% python3 -q
>>> import numpy as np
>>> np.set_printoptions(precision=3, suppress=True, linewidth=100, legacy="1.25")
>>> A2 = np.array([[3, 9], [2, 4], [1, 4]])
>>> cent = np.array([[2, 5, 8, -8, 9], [-5, 4, 7, 4, 5]])
>>> rng = np.random.default_rng(2759)
>>> X = A2 @ cent + 0.05 * rng.normal(size=(3, 5))
>>> X
array([[-39.033,  51.006,  86.982,  11.895,  72.034],
       [-16.039,  26.097,  44.036,   0.061,  37.964],
       [-18.051,  20.923,  36.016,   7.964,  28.933]])
>>> vec = np.array([3, 5, 2, 1, 6])
>>> a = np.maximum(X @ vec, 0)
>>> np.flatnonzero(a > 1e-9)
array([0, 1, 2])
>>> np.tanh(X @ vec)
array([1., 1., 1.])
>>> np.maximum(X @ (3 * vec), 0)
array([2267.977, 1194.873,  912.177])
>>> print(X.T @ a)
[-41385.508  55316.174  94247.749  11438.404  78375.62 ]
>>> np.maximum(X @ vec, 0) - np.maximum(-X @ vec, 0)
array([755.992, 398.291, 304.059])
>>> a
array([755.992, 398.291, 304.059])
>>> print(round(np.linalg.norm(X[2] - X[0]), 3))
76.262
>>> np.linalg.norm(X, axis=1).argmax()
0
>>> np.linalg.norm(X, axis=0)
array([ 45.899,  60.995, 103.933,  14.315,  86.414])
>>> U, sig, Vt = np.linalg.svd(X, full_matrices=False)
>>> np.abs(U[:, 0]).round(6).argmax()
0
>>> np.round(sig / sig[0], 3) + 0
array([1.  , 0.05, 0.  ])
>>> (sig > 1e-8).sum()
3
>>> print(np.allclose(U * sig @ Vt, X))
True
>>> print(sig)
[155.691   7.86    0.076]
>>> print(U.shape, sig.shape, Vt.shape)
(3, 3) (3,) (3, 5)
>>> print(np.cumsum(sig ** 2) / np.sum(sig ** 2))
[0.997 1.    1.   ]
>>> np.round(U.T @ X @ Vt.T, 3) + 0
array([[155.691,   0.   ,   0.   ],
       [  0.   ,   7.86 ,   0.   ],
       [  0.   ,   0.   ,   0.076]])
>>> F = np.loadtxt("run18.csv", delimiter=",")
>>> print(F)
[[ 10.016   0.973   2.327  -0.104]
 [ -0.676   0.882  -0.262  -3.096]
 [ -7.837 -12.097  -3.406  -2.654]
 [  4.969  10.183   2.223  -1.316]
 [ -4.559   3.07    3.077  -3.54 ]]
>>> proj = F @ np.linalg.solve(F.T @ F, F.T)
>>> np.round(np.linalg.eigvalsh(proj), 3) + 0
array([0., 1., 1., 1., 1.])
>>> np.round((np.eye(5) - proj) @ F, 3) + 0
array([[0., 0., 0., 0.],
       [0., 0., 0., 0.],
       [0., 0., 0., 0.],
       [0., 0., 0., 0.],
       [0., 0., 0., 0.]])
>>> np.diag(proj)
array([1.   , 0.571, 0.789, 0.641, 1.   ])
>>> print(proj @ F[:, 3])
[-0.104 -3.096 -2.654 -1.316 -3.54 ]
>>> data = np.load("m.npy")
>>> data
array([[1., 2., 0.],
       [1., 3., 0.],
       [0., 0., 2.]])
>>> # splits into 2 blocks
>>> G = F.T @ F
>>> np.diag(G)
array([207.671, 261.18 ,  31.494,  30.903])
>>> G
array([[207.671, 140.557,  47.195,  31.45 ],
       [140.557, 261.18 ,  75.319,   5.005],
       [ 47.195,  75.319,  31.494,  -4.209],
       [ 31.45 ,   5.005,  -4.209,  30.903]])
>>> mat = np.load("sample4.npy")
>>> mat
array([[0, 2],
       [0, 0]])
>>> mat.T @ mat
array([[0, 0],
       [0, 4]])
>>> np.linalg.svd(mat, compute_uv=False)
array([2., 0.])
>>> mat @ mat.T
array([[4, 0],
       [0, 0]])
>>> np.linalg.pinv(mat)
array([[0. , 0. ],
       [0.5, 0. ]])
>>> U, sig, Vt = np.linalg.svd(mat)
>>> sig
array([2., 0.])
>>> A2 = U[:, :1] @ np.diag(sig[:1]) @ Vt[:1]
>>> np.abs(mat - A2).max()
0.0
>>> np.linalg.matrix_rank(mat, rtol=0.05)
1
>>> A2
array([[0., 2.],
       [0., 0.]])
>>> round(float(np.linalg.norm(mat - A2) / np.linalg.norm(mat)), 3)
0.0
>>> feats = np.cumsum(np.array([[1, 2, -1, -2],
...     [2, 0, 1, -2],
...     [2, -1, 1, 0],
...     [2, 0, 0, 0],
...     [2, -2, 0, -2],
...     [-1, 0, -2, 2],
...     [-1, 1, -2, -1],
...     [-1, 0, -2, 2],
...     [0, 2, -2, -2],
...     [2, -2, -2, 2],
...     [0, 2, -2, 1],
...     [-1, 1, 1, -1],
...     [-2, -1, 1, 1],
...     [2, 2, 2, -2],
...     [2, 2, 1, 2],
...     [2, 0, 0, 1],
...     [2, 2, -1, -2],
...     [1, -1, -1, 2],
...     [2, -1, -1, 0],
...     [-1, 2, -2, 2],
...     [1, -1, 0, 2],
...     [1, 2, -2, 0],
...     [-2, -2, 0, 0]]), axis=0)
>>> feats
array([[  1,   2,  -1,  -2],
       [  3,   2,   0,  -4],
       [  5,   1,   1,  -4],
       [  7,   1,   1,  -4],
       [  9,  -1,   1,  -6],
       [  8,  -1,  -1,  -4],
       [  7,   0,  -3,  -5],
       [  6,   0,  -5,  -3],
       [  6,   2,  -7,  -5],
       [  8,   0,  -9,  -3],
       [  8,   2, -11,  -2],
       [  7,   3, -10,  -3],
       [  5,   2,  -9,  -2],
       [  7,   4,  -7,  -4],
       [  9,   6,  -6,  -2],
       [ 11,   6,  -6,  -1],
       [ 13,   8,  -7,  -3],
       [ 14,   7,  -8,  -1],
       [ 16,   6,  -9,  -1],
       [ 15,   8, -11,   1],
       [ 16,   7, -11,   3],
       [ 17,   9, -13,   3],
       [ 15,   7, -13,   3]])
>>> proj = feats @ np.linalg.solve(feats.T @ feats, feats.T)
>>> np.trace(proj)
4.0
>>> np.round(np.linalg.eigvalsh(proj), 3) + 0
array([0., 0., 0., 0., 0., 0., 0., 0., 0., 0., 0., 0., 0., 0., 0., 0., 0., 0., 0., 1., 1., 1., 1.])
>>> np.linalg.matrix_rank(np.eye(23) - proj)
19
>>> W1 = np.array([[1, 0, 1, 1, 2, 0],
...     [0, 2, 2, 1, 1, 0],
...     [1, 1, 2, 1, 1, 0],
...     [0, 1, 2, 1, 1, 1]])
>>> c = np.array([-2, 1, -1, -3, 2, -4])
>>> act = np.maximum(feats @ W1 + c, 0)
>>> act
array([[ 0,  2,  0,  0,  3,  0],
       [ 1,  1,  0,  0,  6,  0],
       [ 4,  0,  0,  0, 10,  0],
       [ 6,  0,  2,  2, 14,  0],
       [ 8,  0,  0,  0, 14,  0],
       [ 5,  0,  0,  0, 12,  0],
       [ 2,  0,  0,  0,  8,  0],
       [ 0,  0,  0,  0,  6,  0],
       [ 0,  0,  0,  0,  4,  0],
       [ 0,  0,  0,  0,  6,  0],
       [ 0,  0,  0,  0,  7,  0],
       [ 0,  0,  0,  0,  6,  0],
       [ 0,  0,  0,  0,  3,  0],
       [ 0,  0,  0,  0,  9,  0],
       [ 1,  5,  4,  4, 18,  0],
       [ 3,  6,  8,  7, 23,  0],
       [ 4,  7,  8,  8, 26,  0],
       [ 4,  6,  9,  9, 28,  0],
       [ 5,  3,  7,  9, 30,  0],
       [ 2,  7, 10, 10, 30,  0],
       [ 3,  7, 13, 12, 33,  0],
       [ 2,  9, 14, 13, 35,  0],
       [ 0,  5,  8,  9, 29,  0]])
>>> print(np.linalg.matrix_rank(act))
5
>>> cent = np.array([[1, 2, 1], [3, 2, 2], [3, 3, 2], [1, 2, 3], [2, 0, 1], [1, 0, 0]])
>>> print((act @ cent).round(6).argmax(axis=1))
[0 0 0 0 0 0 0 0 0 0 0 0 0 0 0 0 0 0 0 0 0 0 0]
>>> act @ cent
array([[ 12,   4,   7],
       [ 16,   4,   9],
       [ 24,   8,  14],
       [ 42,  22,  30],
       [ 36,  16,  22],
       [ 29,  10,  17],
       [ 18,   4,  10],
       [ 12,   0,   6],
       [  8,   0,   4],
       [ 12,   0,   6],
       [ 14,   0,   7],
       [ 12,   0,   6],
       [  6,   0,   3],
       [ 18,   0,   9],
       [ 68,  32,  49],
       [ 98,  56,  75],
       [109,  62,  84],
       [114,  65,  89],
       [104,  55,  82],
       [123,  68,  96],
       [141,  83, 112],
       [154,  90, 122],
       [106,  52,  82]])
>>> W1 @ cent
array([[ 9,  7,  8],
       [15, 12, 12],
       [13, 12, 11],
       [13, 10, 10]])
>>> W0 = np.load("case1.npy")
>>> W0
array([[ 0, -3,  0],
       [ 3,  0,  0],
       [ 0, -1,  0]])
>>> # rows and columns are dependent
>>> r = np.linalg.matrix_rank(W0)
>>> r
2
>>> null = np.linalg.svd(W0)[2][r:].T
>>> W0 @ null
array([[0.],
       [0.],
       [0.]])
>>> np.linalg.matrix_rank(W0.T @ W0), np.linalg.matrix_rank(W0 @ W0.T)
(2, 2)
>>> [int(np.linalg.matrix_rank(W0[:i])) for i in range(1, len(W0) + 1)]
[1, 2, 2]
>>> null[:, 0] / null[np.abs(null[:, 0]).round(6).argmax(), 0]
array([0., 0., 1.])
>>> null.shape
(3, 1)
>>> null @ null.T
array([[0., 0., 0.],
       [0., 0., 0.],
       [0., 0., 1.]])
>>> print(W0[:, 2] @ W0[:, 1])
0
>>> print(np.linalg.svd(W0, compute_uv=False))
[3.162 3.    0.   ]
>>> np.linalg.norm(W0, axis=0)
array([3.   , 3.162, 0.   ])
>>> W0.T @ W0
array([[ 9,  0,  0],
       [ 0, 10,  0],
       [ 0,  0,  0]])
>>> round(np.linalg.det(W0[::-1]), 3)
0.0
>>> print(np.linalg.eigvals(W0))
[0.+0.j 0.+3.j 0.-3.j]
>>> np.poly(W0)
array([1., 0., 9., 0.])
>>> np.einsum("ij,ji->", W0, W0)
-18
>>> vec = np.array([0, 3, -1])
>>> W0 @ vec
array([-9,  0, -3])
>>> (W0 @ vec).argmax()
1
>>> np.einsum("ij,j->i", W0, vec)
array([-9,  0, -3])
>>> (W0 * vec).sum(axis=1)
array([-9,  0, -3])
>>> W0 @ (2 * vec)
array([-18,   0,  -6])
>>> U, sig, Vt = np.linalg.svd(W0)
>>> V = Vt[:(sig > 1e-8).sum()]
>>> vec = W0[1] + -3 * W0[0] + rng.integers(2) * np.eye(3)[2]
>>> vec
array([3., 9., 1.])
>>> np.diag(V.T @ V)
array([1., 1., 0.])
>>> np.linalg.matrix_rank(np.vstack([W0, vec]))
3
>>> round(np.linalg.norm(vec - V.T @ V @ vec), 3)
1.0
>>> arr = np.load("dump.npy")
>>> arr
array([[ 3, -2,  3],
       [ 3,  3, -2],
       [-2,  3,  3]])
>>> q, V = np.linalg.qr(arr[:, :2])[0], np.linalg.qr(arr[:, 2:])[0]
>>> sig = np.linalg.svd(q.T @ V, compute_uv=False)
>>> print(sig)
[0.208]
>>> np.degrees(np.arccos(sig.clip(0, 1)))
array([78.023])
>>> theta = np.radians(180)
>>> r_ = np.eye(3)
>>> r_[1, 1] = r_[0, 0] = np.cos(theta)
>>> r_[1, 0], r_[0, 1] = -np.sin(theta), np.sin(theta)
>>> r_.round(3) + 0
array([[-1.,  0.,  0.],
       [ 0., -1.,  0.],
       [ 0.,  0.,  1.]])
>>> A2 = arr @ r_.T
>>> np.linalg.svd(arr, compute_uv=False), np.linalg.svd(A2, compute_uv=False)
(array([5., 5., 4.]), array([5., 5., 4.]))
>>> A2
array([[-3.,  2.,  3.],
       [-3., -3., -2.],
       [ 2., -3.,  3.]])
>>> round(np.linalg.det(r_), 3), np.trace(r_)
(1.0, -1.0)
>>> f = np.array([-3, 3, -2])
>>> np.convolve(arr[0], f)
array([ -9,  15, -21,  13,  -6])
>>> m1 = np.loadtxt("arr.csv", delimiter=",")
>>> print(m1)
[[ -6.404  -1.754  -5.115]
 [ 11.339  12.841  23.89 ]
 [ 10.55    7.492  11.427]
 [ 21.237   4.363   0.561]
 [  3.069   2.892   2.892]
 [ 22.468   7.544   7.728]
 [ 11.209  -1.147  -9.321]
 [ -2.989  -4.612 -13.007]
 [ 18.156   6.276   6.096]
 [ -0.367   1.924   1.692]
 [ 11.896   2.023  -2.006]
 [ 14.842   2.928  -0.799]
 [ 14.017   7.94   11.38 ]
 [  6.507  -1.024  -7.523]
 [ 25.447  11.305  15.713]
 [ 30.36   14.809  22.468]
 [  5.762   7.896  13.923]
 [ 20.34    9.481  13.016]
 [ 14.444  13.887  25.381]
 [  8.037   6.387   9.607]
 [ -1.717   3.063   4.832]
 [ 13.196   6.952   9.294]
 [ 10.705   4.906   5.229]]
>>> labels = m1[:, 1] > np.median(m1[:, 1])
>>> f = m1[labels].mean(axis=0) - m1[~labels].mean(axis=0)
>>> np.round((((m1 - m1.mean(axis=0)) @ f > 0) == labels).mean(), 3)
0.957
